In [1]: import numpy as np

In [2]: from numpy import linalg as LA

In [3]: np.set_printoptions(precision=1, suppress=True, linewidth=200, legacy="1.25")

In [4]: E = np.cumsum(np.array([[9, 1, 4, 5, 7, 2, 7, 0],
   ...:     [8, 6, 3, 5, 9, 3, 6, 0],
   ...:     [5, 3, 9, 5, 9, 8, 2, 1],
   ...:     [5, 9, 8, 3, 7, 7, 2, 2],
   ...:     [5, 9, 0, 7, 9, 8, 6, 2],
   ...:     [9, 6, 6, 0, 1, 9, 1, 9],
   ...:     [6, 3, 8, 3, 0, 2, 9, 9],
   ...:     [2, 1, 8, 5, 7, 9, 6, 1],
   ...:     [6, 0, 1, 4, 0, 1, 4, 9],
   ...:     [3, 4, 4, 2, 7, 4, 4, 0],
   ...:     [4, 3, 1, 2, 3, 4, 6, 2],
   ...:     [4, 1, 5, 1, 3, 3, 3, 9],
   ...:     [5, 6, 3, 9, 3, 5, 7, 4],
   ...:     [8, 4, 6, 8, 5, 6, 8, 4],
   ...:     [2, 7, 7, 9, 7, 3, 8, 2],
   ...:     [5, 1, 9, 5, 4, 1, 5, 9],
   ...:     [8, 3, 0, 0, 6, 1, 1, 3],
   ...:     [8, 1, 7, 8, 1, 9, 5, 7]]), axis=0)

In [5]: E
Out[5]: 
array([[  9,   1,   4,   5,   7,   2,   7,   0],
       [ 17,   7,   7,  10,  16,   5,  13,   0],
       [ 22,  10,  16,  15,  25,  13,  15,   1],
       [ 27,  19,  24,  18,  32,  20,  17,   3],
       [ 32,  28,  24,  25,  41,  28,  23,   5],
       [ 41,  34,  30,  25,  42,  37,  24,  14],
       [ 47,  37,  38,  28,  42,  39,  33,  23],
       [ 49,  38,  46,  33,  49,  48,  39,  24],
       [ 55,  38,  47,  37,  49,  49,  43,  33],
       [ 58,  42,  51,  39,  56,  53,  47,  33],
       [ 62,  45,  52,  41,  59,  57,  53,  35],
       [ 66,  46,  57,  42,  62,  60,  56,  44],
       [ 71,  52,  60,  51,  65,  65,  63,  48],
       [ 79,  56,  66,  59,  70,  71,  71,  52],
       [ 81,  63,  73,  68,  77,  74,  79,  54],
       [ 86,  64,  82,  73,  81,  75,  84,  63],
       [ 94,  67,  82,  73,  87,  76,  85,  66],
       [102,  68,  89,  81,  88,  85,  90,  73]])

In [6]: U, s, vt = LA.svd(E)

In [7]: s
Out[7]: array([618.3,  40.6,  20.8,  11.8,   9.2,   8.6,   6.3,   5. ])

In [8]: np.argmax(s[:-1] / (s[1:] + 1e-6)) + 1
Out[8]: 1

In [9]: M2 = U[:, :1] @ np.diag(s[:1]) @ vt[:1]

In [10]: round(float(LA.norm(E - M2, 2)), 1), round(float(s[1]), 1)
Out[10]: (40.6, 40.6)

In [11]: round(float(LA.norm(E - M2) / LA.norm(E)), 1)
Out[11]: 0.1

In [12]: print(LA.matrix_rank(E, rtol=0.05))
2

In [13]: LA.matrix_rank(M2)
Out[13]: 1

In [14]: d = LA.norm(E[:, None] - E[None], axis=-1)

In [15]: print(LA.matrix_rank(d ** 2))
10

In [16]: np.unravel_index(d.round(6).argmax(), d.shape)
Out[16]: (0, 17)

In [17]: (d + 1e9 * np.eye(18)).round(6).argmin(axis=1)
Out[17]: array([ 1,  0,  3,  2,  5,  6,  7,  8,  9, 10,  9, 10, 11, 14, 15, 16, 15, 16])

In [18]: W2 = E[[16, 1]].astype(float)

In [19]: for _ in range(7):
    ...:     z = LA.norm(E[:, None] - W2, axis=-1).argmin(axis=1)
    ...:     W2 = np.array([E[z == j].mean(axis=0) for j in range(2)])
    ...: 

In [20]: z
Out[20]: array([1, 1, 1, 1, 1, 1, 1, 1, 1, 0, 0, 0, 0, 0, 0, 0, 0, 0])

In [21]: np.bincount(z)
Out[21]: array([9, 9])

In [22]: np.abs(W2[1] - W2[0]).argmax()
Out[22]: 6

In [23]: W2 = np.sign(np.array([[2, -3, -1, -2], [-1, -2, 1, -2], [0, 0, -2, 3], [3, -1, 0, -2]]))

In [24]: M2 = (np.tril(W2, -1) + np.eye(4)) @ (np.triu(W2, 1) + np.eye(4))

In [25]: vals = np.array([2, -3, -2, -1])

In [26]: F = np.rint(M2 * vals @ LA.inv(M2)) + 0

In [27]: print(F)
[[  7.  14.  -1.   9.]
 [-10. -20.   2. -12.]
 [  0.   1.  -2.   1.]
 [ 10.  19.  -2.  11.]]

In [28]: M2 = F[0, 0] * F[1:] - np.outer(F[1:, 0], F[0])

In [29]: M2
Out[29]: 
array([[  0.,   0.,   4.,   6.],
       [  0.,   7., -14.,   7.],
       [  0.,  -7.,  -4., -13.]])

In [30]: np.flatnonzero(~M2.round(6).any(axis=1))
Out[30]: array([], dtype=int64)

In [31]: print(LA.matrix_rank(M2), LA.matrix_rank(F))
3 4

In [32]: M2.reshape(2, -1)
Out[32]: 
array([[  0.,   0.,   4.,   6.,   0.,   7.],
       [-14.,   7.,   0.,  -7.,  -4., -13.]])

In [33]: M2.ravel(order="F")
Out[33]: array([  0.,   0.,   0.,   0.,   7.,  -7.,   4., -14.,  -4.,   6.,   7., -13.])

In [34]: M2.reshape(3, 5)
Traceback (most recent call last):
  Cell In[34], line 1
    M2.reshape(3, 5)
ValueError: cannot reshape array of size 12 into shape (3,5)


In [35]: t3 = M2.reshape(3, 2, -1)

In [36]: print(np.swapaxes(t3, 1, 2)[1])
[[  0. -14.]
 [  7.   7.]]

In [37]: np.einsum("ihd,jhd->hij", t3, t3).shape
Out[37]: (2, 3, 3)

In [38]: rng = np.random.default_rng(469789)

In [39]: z = rng.permutation(4)

In [40]: M2 = F[:, z] * rng.choice([-1, 1], 4)

In [41]: M2
Out[41]: 
array([[ -9.,   7.,  14.,  -1.],
       [ 12., -10., -20.,   2.],
       [ -1.,   0.,   1.,  -2.],
       [-11.,  10.,  19.,  -2.]])

In [42]: U, _, vt = LA.svd(F.T @ M2)

In [43]: np.round(U @ vt, 1) + 0
Out[43]: 
array([[ 0.,  1.,  0.,  0.],
       [ 0.,  0.,  1.,  0.],
       [ 0.,  0.,  0.,  1.],
       [-1.,  0.,  0.,  0.]])

In [44]: print(np.round(LA.lstsq(F, M2)[0], 1) + 0)
[[ 0.  1.  0.  0.]
 [ 0.  0.  1.  0.]
 [ 0.  0.  0.  1.]
 [-1.  0.  0.  0.]]

In [45]: round(np.log10(LA.cond(F)))
Out[45]: 2

In [46]: LA.matrix_rank(F, rtol=0.1)
Out[46]: 1

In [47]: f = np.array([-2, -3, -2, 2])

In [48]: M2 = F + np.outer(f, np.eye(4)[3])

In [49]: M2
Out[49]: 
array([[  7.,  14.,  -1.,   7.],
       [-10., -20.,   2., -15.],
       [  0.,   1.,  -2.,  -1.],
       [ 10.,  19.,  -2.,  13.]])

In [50]: print(LA.matrix_rank(LA.inv(M2) - LA.inv(F), tol=1e-8))
1

In [51]: LA.matrix_rank(M2 - F)
Out[51]: 1

In [52]: data = np.loadtxt("dump.csv", delimiter=",")

In [53]: data
Out[53]: 
array([[ 4.,  1., -1., -3., -3.,  2.],
       [ 1., -2.,  0.,  1., -2.,  0.],
       [-1.,  0., -6.,  0.,  1., -2.],
       [-3.,  1.,  0., -6., -1.,  1.],
       [-3., -2.,  1., -1.,  4., -2.],
       [ 2.,  0., -2.,  1., -2., -4.]])

In [54]: M2 = data + rng.integers(-2, 3, (6, 3)) @ rng.integers(-2, 3, (3, 6))

In [55]: print(M2)
[[ 4.  0. -2. -1. -2.  3.]
 [-1.  5. -7. -1. -3.  1.]
 [-1.  3. -7. -2.  1. -4.]
 [-2. -1.  5. -8. -2. -1.]
 [-5. -5.  0.  1.  1.  5.]
 [ 4. -8.  4.  5.  0. -4.]]

In [56]: M2 - data
Out[56]: 
array([[ 0., -1., -1.,  2.,  1.,  1.],
       [-2.,  7., -7., -2., -1.,  1.],
       [ 0.,  3., -1., -2.,  0., -2.],
       [ 1., -2.,  5., -2., -1., -2.],
       [-2., -3., -1.,  2., -3.,  7.],
       [ 2., -8.,  6.,  4.,  2.,  0.]])

In [57]: LA.matrix_rank(M2 - data, tol=1e-8)
Out[57]: 3

In [58]: np.abs(M2 - data).sum(axis=1)
Out[58]: array([ 6., 20.,  8., 13., 18., 22.])
